$ python3 -q
>>> import numpy as np
>>> from numpy import linalg as LA
>>> np.set_printoptions(precision=1, suppress=True, linewidth=140)
>>> def tidy(a):
...     return np.round(a, 1) + 0
... 
>>> K = np.loadtxt("case5.csv", delimiter=",")
>>> K
array([[-1.8, -1.3,  0.9],
       [ 3.6,  3.8, -1.9],
       [-1.6, -1.4,  0.9],
       [-2.1, -2.4,  1.1],
       [-1.4, -1.8,  1.4],
       [ 0.2,  0.4, -0.3],
       [ 0.8,  1.2, -0.5],
       [ 0.9,  1.5, -0.5],
       [-0.8, -0.5,  0.6],
       [-0.5, -0.5,  0.5],
       [ 2.5,  2.5, -1.5],
       [-1.4, -1.8,  0.1],
       [-0.3, -0.4,  0.1],
       [-0.6, -0.4,  0.2],
       [ 1.3,  1. , -1.1],
       [ 3.5,  3.6, -2.2],
       [ 3.9,  3.3, -2. ],
       [-0.3,  0.5, -0.1],
       [ 1.4,  1.2, -0.8],
       [-0.7, -1. ,  0.5],
       [ 2.2,  2.5, -1.5],
       [ 0. , -0.8,  0.4],
       [-1.4, -0.8,  1. ],
       [ 3.8,  3.3, -1.5],
       [-2.9, -3.3,  1.5],
       [ 2.6,  2.6, -1.1],
       [-2.7, -3. ,  1.6],
       [-1.9, -2.8,  0.8],
       [ 0.1,  0.4,  0.4],
       [-3.7, -3.4,  2.2]])
>>> other = np.c_[K[:, :1] @ np.array([[2]]), np.array([2, 1, 2, 2, 1, 0, 0, 2, 0, 2, 0, 1, 2, 1, 0, 1, 1, 2, 1, 1, 1, 2, 1, 0, 0, 1, 0, 0, 1, 0])]
>>> other
array([[-3.6,  2. ],
       [ 7.2,  1. ],
       [-3.2,  2. ],
       [-4.2,  2. ],
       [-2.8,  1. ],
       [ 0.4,  0. ],
       [ 1.6,  0. ],
       [ 1.8,  2. ],
       [-1.6,  0. ],
       [-1. ,  2. ],
       [ 5. ,  0. ],
       [-2.8,  1. ],
       [-0.6,  2. ],
       [-1.2,  1. ],
       [ 2.6,  0. ],
       [ 7. ,  1. ],
       [ 7.8,  1. ],
       [-0.6,  2. ],
       [ 2.8,  1. ],
       [-1.4,  1. ],
       [ 4.4,  1. ],
       [ 0. ,  2. ],
       [-2.8,  1. ],
       [ 7.6,  0. ],
       [-5.8,  0. ],
       [ 5.2,  1. ],
       [-5.4,  0. ],
       [-3.8,  0. ],
       [ 0.2,  1. ],
       [-7.4,  0. ]])
>>> tidy(LA.lstsq(K, other[:, 0])[0])
array([2., 0., 0.])
>>> print(LA.matrix_rank(np.c_[K, other]))
4
>>> mat = np.load("out6.npy")
>>> mat
array([[  1,  -1,   1,  -1],
       [  1,   0,   0,   0],
       [  1,   1,   1,   1],
       [  1,   2,   4,   8],
       [  1,   3,   9,  27],
       [  1,   4,  16,  64],
       [  1,   5,  25, 125]])
>>> print(tidy(LA.norm(mat[2], 1)), tidy(LA.norm(mat[2], np.inf)))
4.0 1.0
>>> print(tidy(LA.norm(mat, 1)), tidy(LA.norm(mat, np.inf)))
226.0 156.0
>>> tidy(LA.norm(mat, "nuc"))
np.float64(155.5)
>>> t3 = np.stack([mat, -2 * mat, mat[::-1]])
>>> print(np.einsum("bij,cij->bc", t3, t3))
[[ 21559 -43118    -41]
 [-43118  86236     82]
 [   -41     82  21559]]
>>> tidy(LA.norm(t3, axis=(1, 2)))
array([146.8, 293.7, 146.8])
>>> (t3 @ mat.T).shape
(3, 7, 7)
>>> LA.matrix_rank(t3.reshape(3, -1))
np.int64(2)
>>> t3.sum(axis=0)
array([[   0,    6,   24,  126],
       [   0,    4,   16,   64],
       [   0,    2,    8,   26],
       [   0,    0,    0,    0],
       [   0,   -2,   -8,  -26],
       [   0,   -4,  -16,  -64],
       [   0,   -6,  -24, -126]])
>>> other = np.array([[-2, -2, 0, 2, 2, 1, 1, -1, -3],
...     [-2, -3, 3, -1, 0, 3, 0, -2, -3],
...     [-3, 0, 3, 0, 2, 3, -3, -1, -2],
...     [1, -3, -3, 3, 1, 3, -3, 3, -1],
...     [-3, 0, 3, 2, -3, 1, -1, 0, 0],
...     [2, 1, 3, -2, 3, -2, 2, 2, 2],
...     [3, -3, 1, -3, -1, 2, 2, 3, 1],
...     [0, -3, 1, 1, -3, 3, -1, -3, 2],
...     [-3, 2, 0, 3, -3, -2, -2, -3, -3]])
>>> W0 = np.triu(other)
>>> W0
array([[-2, -2,  0,  2,  2,  1,  1, -1, -3],
       [ 0, -3,  3, -1,  0,  3,  0, -2, -3],
       [ 0,  0,  3,  0,  2,  3, -3, -1, -2],
       [ 0,  0,  0,  3,  1,  3, -3,  3, -1],
       [ 0,  0,  0,  0, -3,  1, -1,  0,  0],
       [ 0,  0,  0,  0,  0, -2,  2,  2,  2],
       [ 0,  0,  0,  0,  0,  0,  2,  3,  1],
       [ 0,  0,  0,  0,  0,  0,  0, -3,  2],
       [ 0,  0,  0,  0,  0,  0,  0,  0, -3]])
>>> # triangular: eigenvalues sit on the diagonal
>>> other = W0 / np.sqrt((W0 ** 2).mean(axis=1, keepdims=True))
>>> LA.matrix_rank(W0 - W0.mean(axis=1, keepdims=True))
np.int64(8)
>>> LA.matrix_rank(other) == LA.matrix_rank(W0)
np.True_
>>> print(tidy(LA.norm(other, axis=1)))
[3. 3. 3. 3. 3. 3. 3. 3. 3.]
>>> q, Rm = LA.qr(W0)
>>> abs(Rm[0, 0]), tidy(LA.norm(W0[:, 0]))
(np.float64(2.0), np.float64(2.0))
>>> q @ Rm
array([[-2., -2.,  0.,  2.,  2.,  1.,  1., -1., -3.],
       [ 0., -3.,  3., -1.,  0.,  3.,  0., -2., -3.],
       [ 0.,  0.,  3.,  0.,  2.,  3., -3., -1., -2.],
       [ 0.,  0.,  0.,  3.,  1.,  3., -3.,  3., -1.],
       [ 0.,  0.,  0.,  0., -3.,  1., -1.,  0.,  0.],
       [ 0.,  0.,  0.,  0.,  0., -2.,  2.,  2.,  2.],
       [ 0.,  0.,  0.,  0.,  0.,  0.,  2.,  3.,  1.],
       [ 0.,  0.,  0.,  0.,  0.,  0.,  0., -3.,  2.],
       [ 0.,  0.,  0.,  0.,  0.,  0.,  0.,  0., -3.]])
>>> q.shape, Rm.shape
((9, 9), (9, 9))
>>> rng = np.random.default_rng(126665)
>>> labels = rng.permutation(9)
>>> other = W0[:, labels] * rng.choice([-1, 1], 9)
>>> other
array([[ 0,  2,  1, -3, -2,  2,  1, -1, -2],
       [-3,  0,  2, -3, -3,  0,  3,  0,  1],
       [-3,  2,  1, -2,  0,  0,  3,  3,  0],
       [ 0,  1, -3, -1,  0,  0,  3,  3, -3],
       [ 0, -3,  0,  0,  0,  0,  1,  1,  0],
       [ 0,  0, -2,  2,  0,  0, -2, -2,  0],
       [ 0,  0, -3,  1,  0,  0,  0, -2,  0],
       [ 0,  0,  3,  2,  0,  0,  0,  0,  0],
       [ 0,  0,  0, -3,  0,  0,  0,  0,  0]])
>>> left, _, vt = LA.svd(W0.T @ other)
>>> tidy(LA.lstsq(W0, other)[0])
array([[ 0.,  0.,  0.,  0.,  0., -1.,  0.,  0.,  0.],
       [ 0.,  0.,  0.,  0.,  1.,  0.,  0.,  0.,  0.],
       [-1.,  0.,  0.,  0.,  0.,  0.,  0.,  0.,  0.],
       [ 0.,  0.,  0.,  0.,  0.,  0.,  0.,  0., -1.],
       [ 0.,  1.,  0.,  0.,  0.,  0.,  0.,  0.,  0.],
       [ 0.,  0.,  0.,  0.,  0.,  0.,  1.,  0.,  0.],
       [ 0.,  0.,  0.,  0.,  0.,  0.,  0., -1.,  0.],
       [ 0.,  0., -1.,  0.,  0.,  0.,  0.,  0.,  0.],
       [ 0.,  0.,  0.,  1.,  0.,  0.,  0.,  0.,  0.]])
>>> labels
array([2, 4, 7, 8, 1, 0, 5, 6, 3])
>>> tidy(np.abs(LA.svd(mat)[2][-1]))
array([0.7, 0.5, 0.5, 0.1])
>>> print(round(np.log10(LA.cond(mat))))
2
>>> tidy(LA.norm(W0[5], 1)), tidy(LA.norm(W0[5], np.inf))
(np.float64(8.0), np.float64(2.0))
>>> print(W0[5] @ W0[4])
-4
>>> LA.norm(W0, axis=1).argmax()
np.int64(1)
>>> tidy(LA.norm(W0, axis=0))
array([2. , 3.6, 4.2, 3.7, 4.2, 5.7, 5.3, 6.1, 6.4])
>>> tidy(LA.norm(W0, 1)), tidy(LA.norm(W0, np.inf))
(np.float64(17.0), np.float64(15.0))
>>> feats = np.load("dump.npy")
>>> feats
array([[2., 0., 0., 0.],
       [0., 2., 1., 3.],
       [0., 4., 3., 3.],
       [0., 0., 3., 0.]])
>>> def softmax(z):
...     e = np.exp(z - z.max(axis=-1, keepdims=True))
...     return e / e.sum(axis=-1, keepdims=True)
... 
>>> tidy(softmax(feats[3] + 4))
array([0. , 0. , 0.9, 0. ])
>>> tidy(softmax(feats[3]))
array([0. , 0. , 0.9, 0. ])
>>> att = feats @ feats.T / np.sqrt(4)
>>> tidy(softmax(att)[3] @ feats)
array([0. , 2. , 2.9, 1.5])
>>> softmax(att).round(6).argmax(axis=1)
array([0, 2, 2, 2])
>>> other = np.array([[1, 1], [1, -1]])
>>> data = np.kron(other, np.kron(other, other))[rng.permutation(8)][:4]
>>> data
array([[ 1, -1, -1,  1,  1, -1, -1,  1],
       [ 1, -1,  1, -1, -1,  1, -1,  1],
       [ 1,  1, -1, -1,  1,  1, -1, -1],
       [ 1, -1,  1, -1,  1, -1,  1, -1]])
>>> w1 = np.array([[3, 2],
...     [-3, -2],
...     [-2, 0],
...     [0, 0],
...     [2, -3],
...     [-1, 3],
...     [-1, 3],
...     [-1, 0]])
>>> beta = np.array([2, 0])
>>> hid = np.maximum(data @ w1 + beta, 0)
>>> LA.matrix_rank(hid)
np.int64(2)
>>> C = np.array([[-1, -5], [0, 3]])
>>> hid @ C
array([[-13, -65],
       [ -3,   6],
       [ -7, -35],
       [ -9, -42]])
>>> (hid @ C).round(6).argmax(axis=1)
array([0, 1, 0, 0])
>>> print(w1 @ C)
[[ -3  -9]
 [  3   9]
 [  2  10]
 [  0   0]
 [ -2 -19]
 [  1  14]
 [  1  14]
 [  1   5]]
